>>> import numpy as np
>>> np.set_printoptions(suppress=True, linewidth=120)
>>> tidy = lambda a: np.round(a, 3) + 0
>>> arr = np.maximum(np.array([[9],
...     [5],
...     [-9],
...     [8],
...     [-4],
...     [-9],
...     [-9],
...     [-4],
...     [-2],
...     [-8],
...     [4],
...     [0],
...     [8],
...     [4],
...     [-5]]) @ np.array([[2, 0, 2, 2, 0, 2, 1]]) + np.array([3, 3, -2, -2, 0, -1, 5]), 0)
>>> arr
array([[21,  3, 16, 16,  0, 17, 14],
       [13,  3,  8,  8,  0,  9, 10],
       [ 0,  3,  0,  0,  0,  0,  0],
       [19,  3, 14, 14,  0, 15, 13],
       [ 0,  3,  0,  0,  0,  0,  1],
       [ 0,  3,  0,  0,  0,  0,  0],
       [ 0,  3,  0,  0,  0,  0,  0],
       [ 0,  3,  0,  0,  0,  0,  1],
       [ 0,  3,  0,  0,  0,  0,  3],
       [ 0,  3,  0,  0,  0,  0,  0],
       [11,  3,  6,  6,  0,  7,  9],
       [ 3,  3,  0,  0,  0,  0,  5],
       [19,  3, 14, 14,  0, 15, 13],
       [11,  3,  6,  6,  0,  7,  9],
       [ 0,  3,  0,  0,  0,  0,  0]])
>>> def softmax(z):
...     e = np.exp(z - z.max(axis=-1, keepdims=True))
...     return e / e.sum(axis=-1, keepdims=True)
... 
>>> tidy(softmax(10 * arr[10]))
array([1., 0., 0., 0., 0., 0., 0.])
>>> tidy(softmax(arr[10] + -3))
array([0.857, 0.   , 0.006, 0.006, 0.   , 0.016, 0.116])
>>> scores = arr @ arr.T / np.sqrt(7)
>>> softmax(scores).round(6).argmax(axis=1)
array([0, 0, 0, 0, 0, 0, 0, 0, 0, 0, 0, 0, 0, 0, 0])
>>> x0 = np.array([3, 0, 3, -1, 2, -2, 2])
>>> np.linalg.norm(arr @ x0) <= np.linalg.norm(arr, 2) * np.linalg.norm(x0) + 1e-9
np.True_
>>> (arr @ x0).argmax()
np.int64(0)
>>> arr @ np.eye(7)[6]
array([14., 10.,  0., 13.,  1.,  0.,  0.,  1.,  3.,  0.,  9.,  5., 13.,  9.,  0.])
>>> (arr * x0).sum(axis=1)
array([89, 57,  0, 81,  2,  0,  0,  2,  6,  0, 49, 19, 81, 49,  0])
>>> np.einsum("ij,j->i", arr, x0)
array([89, 57,  0, 81,  2,  0,  0,  2,  6,  0, 49, 19, 81, 49,  0])
>>> arr @ np.ones(7)
array([87., 51.,  3., 78.,  4.,  3.,  3.,  4.,  6.,  3., 42., 11., 78., 42.,  3.])
>>> arr @ (2 * x0)
array([178, 114,   0, 162,   4,   0,   0,   4,  12,   0,  98,  38, 162,  98,   0])
>>> [round(float(x), 3) for x in np.linalg.svd(arr, compute_uv=False)[:3]]
[70.018, 10.095, 5.349]
>>> tidy(np.linalg.norm(arr, 2) / np.linalg.norm(arr))
np.float64(0.987)
>>> np.argsort(-np.linalg.norm(arr, axis=0).round(6), kind="stable")[:3]
array([0, 5, 6])
>>> feats = np.load("mat.npy")
>>> tidy(feats)
array([[  8.285, -17.584,   6.88 ,   3.705, -10.887, -13.053],
       [ 10.25 ,  14.259,  -4.604,  -8.383,  -5.813,  10.121],
       [-12.86 ,  14.284,  38.463, -16.296,   1.388,   3.777],
       [  4.978,   3.561,  -3.609,  -4.953, -18.437,   0.738],
       [  0.792,  -3.719,   4.755,   0.238,  23.253,   4.235],
       [-15.165,  -7.29 ,   6.523,  -0.994,   1.392,  -2.394],
       [  6.859,   8.602,   9.631,  -8.796, -10.448,   2.667],
       [ -1.956,   5.589, -18.129,  -2.385,  -2.875,   9.15 ],
       [ -4.772,  -1.071,  -2.804,  -0.729,  13.639,   5.653],
       [  4.78 ,   3.235, -21.674,  -0.171,  -0.323,   8.65 ],
       [ 11.298,   6.359, -22.715,  -2.38 , -15.313,   6.971],
       [ -5.243,  -0.072,  13.682,  -5.443,  -2.883,  -1.094],
       [-19.107,  15.947,  10.901, -11.497,  14.291,  14.163],
       [  0.472,  -2.93 , -31.703,   4.122,  -1.139,   7.118],
       [ -3.636,  -5.445, -15.994,   1.801,  -7.925,   0.829],
       [-15.795,  14.6  ,   2.4  ,  -8.986,  17.54 ,  15.734],
       [ -7.745,  29.982, -22.184, -13.809, -11.053,  23.543],
       [ -1.708,  -2.835, -25.606,   2.193,  -9.868,   3.975],
       [ 11.119,   7.314, -31.982,  -0.319,  -4.527,  12.068],
       [  9.97 ,   0.001,  16.636,  -5.932, -10.54 ,  -4.373],
       [ -3.247, -10.794, -15.341,   4.688,  -1.589,  -1.181]])
>>> tidy(np.linalg.norm(feats, 1)), tidy(np.linalg.norm(feats, np.inf))
(np.float64(326.214), np.float64(108.316))
>>> tidy(np.linalg.norm(feats, "nuc"))
np.float64(253.07)
>>> tidy(np.linalg.norm(feats, axis=0))
array([42.078, 50.36 , 85.419, 31.305, 50.128, 42.361])
>>> tidy(np.linalg.norm(feats[16] - feats[11]))
np.float64(54.217)
>>> np.linalg.norm(feats, axis=1).argmax()
np.int64(16)
>>> tidy(feats[16] @ feats[11])
np.float64(-183.776)
